$ python3 -q
>>> import numpy as np
>>> from numpy import linalg as LA
>>> np.set_printoptions(suppress=True, linewidth=160)
>>> def rd(a):
...     return np.round(a, 1) + 0
... 
>>> B = np.array([[1]])
>>> Z = np.array([[1, 0, 0, 1], [2, 1, 2, 1], [0, 2, 0, 1], [0, 1, 0, 1]])
>>> E = np.block([[B, np.zeros((1, 4))], [np.zeros((4, 1)), Z]])
>>> E
array([[1., 0., 0., 0., 0.],
       [0., 1., 0., 0., 1.],
       [0., 2., 1., 2., 1.],
       [0., 0., 2., 0., 1.],
       [0., 0., 1., 0., 1.]])
>>> # splits into 2 blocks
>>> O, Rm = LA.qr(E)
>>> O.shape, Rm.shape
((5, 5), (5, 5))
>>> np.trace(O @ O.T)
np.float64(5.0)
>>> rd(Rm)
array([[ 1. ,  0. ,  0. ,  0. ,  0. ],
       [ 0. , -2.2, -0.9, -1.8, -1.3],
       [ 0. ,  0. , -2.3, -0.2, -1.2],
       [ 0. ,  0. ,  0. ,  0.9, -0.7],
       [ 0. ,  0. ,  0. ,  0. ,  0.4]])
>>> rd(O @ Rm)
array([[1., 0., 0., 0., 0.],
       [0., 1., 0., 0., 1.],
       [0., 2., 1., 2., 1.],
       [0., 0., 2., 0., 1.],
       [0., 0., 1., 0., 1.]])
>>> rd(np.abs(np.diag(Rm)))
array([1. , 2.2, 2.3, 0.9, 0.4])
>>> vals, evecs = LA.eig(Rm)
>>> rd(np.sort(LA.eigvals(Rm.T)))
array([-2.3, -2.2,  0.4,  0.9,  1. ])
>>> rd(np.sort(LA.eigvals(Rm @ Rm)))
array([0.2, 0.8, 1. , 5. , 5.2])
>>> J = np.load("block12.npy")
>>> J
array([[-7,  9, -7,  9, -7,  9],
       [-7, -8, -7, -8, -7, -8],
       [ 2,  8,  2,  8,  2,  8],
       [-7,  9, -7,  9, -7,  9],
       [-7, -8, -7, -8, -7, -8],
       [ 2,  8,  2,  8,  2,  8]])
>>> Uu, sv, Vt = LA.svd(J)
>>> evecs = Vt[:(sv > 1e-8).sum()]
>>> rng = np.random.default_rng(167)
>>> vec = J[2] + 4 * J[1] + rng.integers(2) * np.eye(6)[4]
>>> vec
array([-26., -24., -26., -24., -25., -24.])
>>> rd(LA.norm(vec - evecs.T @ evecs @ vec))
np.float64(0.8)
>>> rd(evecs.T @ evecs)
array([[0.3, 0. , 0.3, 0. , 0.3, 0. ],
       [0. , 0.3, 0. , 0.3, 0. , 0.3],
       [0.3, 0. , 0.3, 0. , 0.3, 0. ],
       [0. , 0.3, 0. , 0.3, 0. , 0.3],
       [0.3, 0. , 0.3, 0. , 0.3, 0. ],
       [0. , 0.3, 0. , 0.3, 0. , 0.3]])
>>> vec = np.array([-3, 0, 3, 3, -3, 0])
>>> J @ (2 * vec)
array([96, -6, 36, 96, -6, 36])
>>> J @ np.eye(6)[2]
array([-7., -7.,  2., -7., -7.,  2.])
>>> (J @ vec).argmax()
np.int64(0)
>>> J @ np.ones(6)
array([  6., -45.,  30.,   6., -45.,  30.])
>>> rank = LA.matrix_rank(J)
>>> rank
np.int64(2)
>>> null = LA.svd(J)[2][rank:].T
>>> rd(J @ null)
array([[0., 0., 0., 0.],
       [0., 0., 0., 0.],
       [0., 0., 0., 0.],
       [0., 0., 0., 0.],
       [0., 0., 0., 0.],
       [0., 0., 0., 0.]])
>>> rd(null @ null.T)
array([[ 0.7,  0. , -0.3,  0. , -0.3,  0. ],
       [ 0. ,  0.7,  0. , -0.3,  0. , -0.3],
       [-0.3,  0. ,  0.7,  0. , -0.3,  0. ],
       [ 0. , -0.3,  0. ,  0.7,  0. , -0.3],
       [-0.3,  0. , -0.3,  0. ,  0.7,  0. ],
       [ 0. , -0.3,  0. , -0.3,  0. ,  0.7]])
>>> print([int(LA.matrix_rank(np.delete(J, i, axis=0))) for i in range(6)])
[2, 2, 2, 2, 2, 2]
>>> LA.matrix_rank(J.T @ J), LA.matrix_rank(J @ J.T)
(np.int64(2), np.int64(2))
>>> print([int(LA.matrix_rank(J[:, :j + 1])) for j in range(6)])
[1, 2, 2, 2, 2, 2]
>>> np.allclose(J @ null, 0)
True
>>> [int(LA.matrix_rank(J[:i])) for i in range(1, len(J) + 1)]
[1, 2, 2, 2, 2, 2]
